$ python -q
>>> import numpy as np
>>> from numpy import linalg as LA
>>> np.set_printoptions(precision=3, suppress=True, linewidth=120, floatmode="fixed")
>>> f = np.array([0, 1, 4, 5, 1, 5, 2, 1, 3, 1])
>>> feats = np.array([np.roll(f, i) for i in range(10)])
>>> feats
array([[0, 1, 4, 5, 1, 5, 2, 1, 3, 1],
       [1, 0, 1, 4, 5, 1, 5, 2, 1, 3],
       [3, 1, 0, 1, 4, 5, 1, 5, 2, 1],
       [1, 3, 1, 0, 1, 4, 5, 1, 5, 2],
       [2, 1, 3, 1, 0, 1, 4, 5, 1, 5],
       [5, 2, 1, 3, 1, 0, 1, 4, 5, 1],
       [1, 5, 2, 1, 3, 1, 0, 1, 4, 5],
       [5, 1, 5, 2, 1, 3, 1, 0, 1, 4],
       [4, 5, 1, 5, 2, 1, 3, 1, 0, 1],
       [1, 4, 5, 1, 5, 2, 1, 3, 1, 0]])
>>> A2 = feats / np.sqrt((feats ** 2).mean(axis=1, keepdims=True))
>>> A2[3]
array([0.347, 1.041, 0.347, 0.000, 0.347, 1.388, 1.736, 0.347, 1.736, 0.694])
>>> LA.norm(A2, axis=1)
array([3.162, 3.162, 3.162, 3.162, 3.162, 3.162, 3.162, 3.162, 3.162, 3.162])
>>> LA.matrix_rank(A2) == LA.matrix_rank(feats)
np.True_
>>> rng = np.random.default_rng(37)
>>> z = rng.permutation(10)
>>> z
array([6, 7, 9, 0, 1, 3, 5, 8, 4, 2])
>>> A2 = feats[z][:, z]
>>> np.trace(A2)
np.int64(0)
>>> np.diag(A2)
array([0, 0, 0, 0, 0, 0, 0, 0, 0, 0])
>>> (feats + feats.T) / 2
array([[0.000, 1.000, 3.500, 3.000, 1.500, 5.000, 1.500, 3.000, 3.500, 1.000],
       [1.000, 0.000, 1.000, 3.500, 3.000, 1.500, 5.000, 1.500, 3.000, 3.500],
       [3.500, 1.000, 0.000, 1.000, 3.500, 3.000, 1.500, 5.000, 1.500, 3.000],
       [3.000, 3.500, 1.000, 0.000, 1.000, 3.500, 3.000, 1.500, 5.000, 1.500],
       [1.500, 3.000, 3.500, 1.000, 0.000, 1.000, 3.500, 3.000, 1.500, 5.000],
       [5.000, 1.500, 3.000, 3.500, 1.000, 0.000, 1.000, 3.500, 3.000, 1.500],
       [1.500, 5.000, 1.500, 3.000, 3.500, 1.000, 0.000, 1.000, 3.500, 3.000],
       [3.000, 1.500, 5.000, 1.500, 3.000, 3.500, 1.000, 0.000, 1.000, 3.500],
       [3.500, 3.000, 1.500, 5.000, 1.500, 3.000, 3.500, 1.000, 0.000, 1.000],
       [1.000, 3.500, 3.000, 1.500, 5.000, 1.500, 3.000, 3.500, 1.000, 0.000]])
>>> feats @ feats
array([[65, 60, 31, 44, 49, 52, 54, 60, 70, 44],
       [44, 65, 60, 31, 44, 49, 52, 54, 60, 70],
       [70, 44, 65, 60, 31, 44, 49, 52, 54, 60],
       [60, 70, 44, 65, 60, 31, 44, 49, 52, 54],
       [54, 60, 70, 44, 65, 60, 31, 44, 49, 52],
       [52, 54, 60, 70, 44, 65, 60, 31, 44, 49],
       [49, 52, 54, 60, 70, 44, 65, 60, 31, 44],
       [44, 49, 52, 54, 60, 70, 44, 65, 60, 31],
       [31, 44, 49, 52, 54, 60, 70, 44, 65, 60],
       [60, 31, 44, 49, 52, 54, 60, 70, 44, 65]])
>>> np.allclose(feats @ feats.T, feats.T @ feats)
True
>>> W0 = np.load("w.npy")
>>> W0
array([[2, 7, 3, 7, 7, 6],
       [0, 8, 7, 7, 2, 1],
       [0, 0, 8, 9, 6, 1],
       [0, 0, 0, 5, 2, 4],
       [0, 0, 0, 0, 2, 5],
       [0, 0, 0, 0, 0, 9]])
>>> th = np.radians(120)
>>> r_ = np.eye(6)
>>> r_[0, 0] = r_[5, 5] = np.cos(th)
>>> r_[0, 5], r_[5, 0] = -np.sin(th), np.sin(th)
>>> r_
array([[-0.500,  0.000,  0.000,  0.000,  0.000, -0.866],
       [ 0.000,  1.000,  0.000,  0.000,  0.000,  0.000],
       [ 0.000,  0.000,  1.000,  0.000,  0.000,  0.000],
       [ 0.000,  0.000,  0.000,  1.000,  0.000,  0.000],
       [ 0.000,  0.000,  0.000,  0.000,  1.000,  0.000],
       [ 0.866,  0.000,  0.000,  0.000,  0.000, -0.500]])
>>> A2 = W0 @ r_.T
>>> A2
array([[-6.196,  7.000,  3.000,  7.000,  7.000, -1.268],
       [-0.866,  8.000,  7.000,  7.000,  2.000, -0.500],
       [-0.866,  0.000,  8.000,  9.000,  6.000, -0.500],
       [-3.464,  0.000,  0.000,  5.000,  2.000, -2.000],
       [-4.330,  0.000,  0.000,  0.000,  2.000, -2.500],
       [-7.794,  0.000,  0.000,  0.000,  0.000, -4.500]])
>>> np.allclose(LA.norm(W0, axis=1), LA.norm(A2, axis=1))
True
